$ python -q
>>> import numpy as np
>>> np.set_printoptions(precision=3, suppress=True, linewidth=160)
>>> m1 = np.loadtxt("w.csv", delimiter=",")
>>> m1
array([[-0.237,  0.962, -0.137],
       [ 0.962,  0.252,  0.107],
       [-0.137,  0.107,  0.985]])
>>> np.round(m1.T @ m1, 3) + 0
array([[1., 0., 0.],
       [0., 1., 0.],
       [0., 0., 1.]])
>>> round(m1[:, 2] @ m1[:, 1], 3)
np.float64(-0.0)
>>> mat = np.loadtxt("arr.csv", delimiter=",")
>>> mat
array([[-1.45,  0.17,  1.35,  1.89,  1.22],
       [ 0.22, -0.6 ,  3.52, -2.34,  0.6 ],
       [-0.26, -0.12,  6.44, -4.02,  1.8 ],
       [ 0.14,  0.38, -1.26,  0.18, -0.28]])
>>> rng = np.random.default_rng(71263)
>>> idx = rng.permutation(3)
>>> B = m1[:, idx] * rng.choice([-1, 1], 3)
>>> B
array([[-0.237,  0.962,  0.137],
       [ 0.962,  0.252, -0.107],
       [-0.137,  0.107, -0.985]])
>>> Uu, _, VT = np.linalg.svd(m1.T @ B)
>>> np.round(np.linalg.lstsq(m1, B)[0], 3) + 0
array([[ 1.,  0.,  0.],
       [ 0.,  1.,  0.],
       [ 0.,  0., -1.]])
>>> idx
array([0, 1, 2])
>>> np.round(Uu @ VT, 3) + 0
array([[ 1.,  0.,  0.],
       [ 0.,  1.,  0.],
       [ 0.,  0., -1.]])
>>> feats = np.array([[1, -3, 9, -27], [1, -2, 4, -8], [1, -1, 1, -1], [1, 0, 0, 0]])
>>> r0, v = feats[1], feats[2]
>>> r0 @ v
np.int64(15)
>>> pr = (r0 @ v) / (r0 @ r0) * r0
>>> np.outer(r0, v)
array([[ 1, -1,  1, -1],
       [-2,  2, -2,  2],
       [ 4, -4,  4, -4],
       [-8,  8, -8,  8]])
>>> np.linalg.matrix_rank(np.outer(r0, v))
np.int64(1)
>>> np.einsum("ii->", feats)
np.int64(0)
>>> round(float(np.linalg.det(feats.T)), 3)
12.0
>>> np.kron(np.eye(2, dtype=int), feats)
array([[  1,  -3,   9, -27,   0,   0,   0,   0],
       [  1,  -2,   4,  -8,   0,   0,   0,   0],
       [  1,  -1,   1,  -1,   0,   0,   0,   0],
       [  1,   0,   0,   0,   0,   0,   0,   0],
       [  0,   0,   0,   0,   1,  -3,   9, -27],
       [  0,   0,   0,   0,   1,  -2,   4,  -8],
       [  0,   0,   0,   0,   1,  -1,   1,  -1],
       [  0,   0,   0,   0,   1,   0,   0,   0]])
>>> idx = rng.permutation(4)
>>> idx
array([1, 2, 3, 0])
>>> B = feats[idx][:, idx]
>>> np.diag(B)
array([-2,  1,  0,  1])
>>> np.sort(np.abs(np.linalg.eigvals(B)))
array([0.744, 0.744, 4.655, 4.655])
>>> G = feats.T @ feats
>>> np.linalg.svd(feats, compute_uv=False) ** 2
array([904.121,   5.001,   0.84 ,   0.038])
>>> np.linalg.matrix_rank(G)
np.int64(4)
>>> np.trace(G), (feats ** 2).sum()
(np.int64(910), np.int64(910))
>>> G
array([[   4,   -6,   14,  -36],
       [  -6,   14,  -36,   98],
       [  14,  -36,   98, -276],
       [ -36,   98, -276,  794]])
>>> np.allclose(feats, feats.T)
False
>>> np.trace(feats)
np.int64(0)
>>> feats @ feats
array([[-20,  -6,   6, -12],
       [ -5,  -3,   5, -15],
       [  0,  -2,   6, -20],
       [  1,  -3,   9, -27]])
>>> np.sort(np.abs(np.linalg.eigvals(feats)))
array([0.744, 0.744, 4.655, 4.655])
>>> round(float(np.linalg.det(feats)), 3)
12.0
>>> np.linalg.matrix_power(feats, 3)
array([[ -32,   66, -198,  582],
       [ -18,   16,  -52,  154],
       [ -16,   -2,   -2,   10],
       [ -20,   -6,    6,  -12]])
>>> (feats - feats.T) / 2
array([[  0. ,  -2. ,   4. , -14. ],
       [  2. ,   0. ,   2.5,  -4. ],
       [ -4. ,  -2.5,   0. ,  -0.5],
       [ 14. ,   4. ,   0.5,   0. ]])
